In [1]: import numpy as np

In [2]: np.set_printoptions(precision=2, suppress=True, linewidth=200, floatmode="fixed")

In [3]: m1 = np.load("dump.npy")

In [4]: m1
Out[4]: 
array([[ 0.06, -0.09, -0.17, -0.13],
       [-0.09,  0.62,  0.38, -0.28],
       [-0.17,  0.38,  0.53,  0.27],
       [-0.13, -0.28,  0.27,  0.78]])

In [5]: evals, V = np.linalg.eigh(m1)

In [6]: x0 = np.array([1, 2, 0, 0])

In [7]: V * np.maximum(evals, 0) @ V.T
Out[7]: 
array([[ 0.06, -0.09, -0.17, -0.13],
       [-0.09,  0.62,  0.38, -0.28],
       [-0.17,  0.38,  0.53,  0.27],
       [-0.13, -0.28,  0.27,  0.78]])

In [8]: feats = np.loadtxt("block15.csv", delimiter=",")

In [9]: feats
Out[9]: 
array([[-0.34, -0.52,  0.38,  0.68],
       [ 0.79, -0.61,  0.03, -0.09],
       [ 0.06, -0.04, -0.87,  0.48],
       [ 0.51,  0.60,  0.30,  0.54]])

In [10]: out = feats / np.linalg.norm(feats, axis=1, keepdims=True)

In [11]: cov = out @ out.T

In [12]: (cov - 2 * np.eye(4)).round(6).argmax(axis=1)
Out[12]: array([1, 0, 0, 0])

In [13]: cov[2].round(2) + 0
Out[13]: array([0.00, 0.00, 1.00, 0.00])

In [14]: np.argwhere(np.triu(np.abs(cov) > 0.95, 1))
Out[14]: array([], shape=(0, 2), dtype=int64)

In [15]: np.linalg.norm(out, axis=1)
Out[15]: array([1.00, 1.00, 1.00, 1.00])

In [16]: u, v = feats[2], feats[3]

In [17]: round(u @ u, 2)
Out[17]: np.float64(1.0)

In [18]: print(round(u @ v, 2))
0.0

In [19]: p = (u @ v) / (u @ u) * u

In [20]: np.linalg.matrix_rank(np.outer(u, v))
Out[20]: np.int64(1)

In [21]: round(np.linalg.norm(u + v) ** 2 + np.linalg.norm(u - v) ** 2, 2)
Out[21]: np.float64(4.0)

In [22]: np.outer(u, v)
Out[22]: 
array([[ 0.03,  0.03,  0.02,  0.03],
       [-0.02, -0.02, -0.01, -0.02],
       [-0.44, -0.52, -0.27, -0.47],
       [ 0.24,  0.29,  0.15,  0.26]])

In [23]: v - p
Out[23]: array([0.51, 0.60, 0.30, 0.54])

In [24]: E = np.load("mat.npy")

In [25]: E
Out[25]: 
array([[1, 0, 0],
       [3, 1, 0],
       [3, 0, 1]])

In [26]: # triangular, det is the product of the diagonal

In [27]: U, s, Vt = np.linalg.svd(E, full_matrices=False)

In [28]: (s > 1e-8).sum()
Out[28]: np.int64(3)

In [29]: s / s[0]
Out[29]: array([1.00, 0.22, 0.05])

In [30]: print(np.abs(Vt[0]))
[0.98 0.15 0.15]

In [31]: s
Out[31]: array([4.47, 1.00, 0.22])

In [32]: arr = np.load("a.npy")

In [33]: arr
Out[33]: 
array([[-5.11, -6.90, -5.13],
       [-2.08, -3.11,  9.27],
       [ 2.15,  3.21, -9.22],
       [-5.76, -7.88, -2.17],
       [-3.99, -5.30, -7.48],
       [-3.59, -4.74, -8.04],
       [ 0.80,  1.36, -9.87],
       [ 5.87,  8.08,  0.54],
       [ 5.87,  8.08,  0.46],
       [-2.25, -3.35,  9.15],
       [ 4.59,  6.15,  6.41],
       [ 5.71,  7.93, -2.11]])

In [34]: r = np.linalg.matrix_rank(arr)

In [35]: r
Out[35]: np.int64(2)

In [36]: ns = np.linalg.svd(arr)[2][r:].T

In [37]: [int(np.linalg.matrix_rank(arr[:, :j + 1])) for j in range(3)]
Out[37]: [1, 2, 2]

In [38]: np.round(arr @ ns, 2) + 0
Out[38]: 
array([[0.00],
       [0.00],
       [0.00],
       [0.00],
       [0.00],
       [0.00],
       [0.00],
       [0.00],
       [0.00],
       [0.00],
       [0.00],
       [0.00]])

In [39]: [int(np.linalg.matrix_rank(arr[:i])) for i in range(1, len(arr) + 1)]
Out[39]: [1, 2, 2, 2, 2, 2, 2, 2, 2, 2, 2, 2]

In [40]: [int(np.linalg.matrix_rank(np.delete(arr, i, axis=0))) for i in range(12)]
Out[40]: [2, 2, 2, 2, 2, 2, 2, 2, 2, 2, 2, 2]

In [41]: ns[:, 0] / ns[np.abs(ns[:, 0]).round(6).argmax(), 0]
Out[41]: array([ 1.00, -0.73, -0.02])

In [42]: U, s, Vt = np.linalg.svd(arr)

In [43]: V = Vt[:(s > 1e-8).sum()]

In [44]: rng = np.random.default_rng(77168)

In [45]: x0 = arr[7] + -2 * arr[0] + rng.integers(2) * np.eye(3)[1]

In [46]: x0
Out[46]: array([16.08, 22.88, 10.79])

In [47]: np.linalg.matrix_rank(np.vstack([arr, x0]))
Out[47]: np.int64(3)

In [48]: V.T @ V
Out[48]: 
array([[ 0.35,  0.48,  0.01],
       [ 0.48,  0.66, -0.01],
       [ 0.01, -0.01,  1.00]])

In [49]: np.diag(V.T @ V)
Out[49]: array([0.35, 0.66, 1.00])
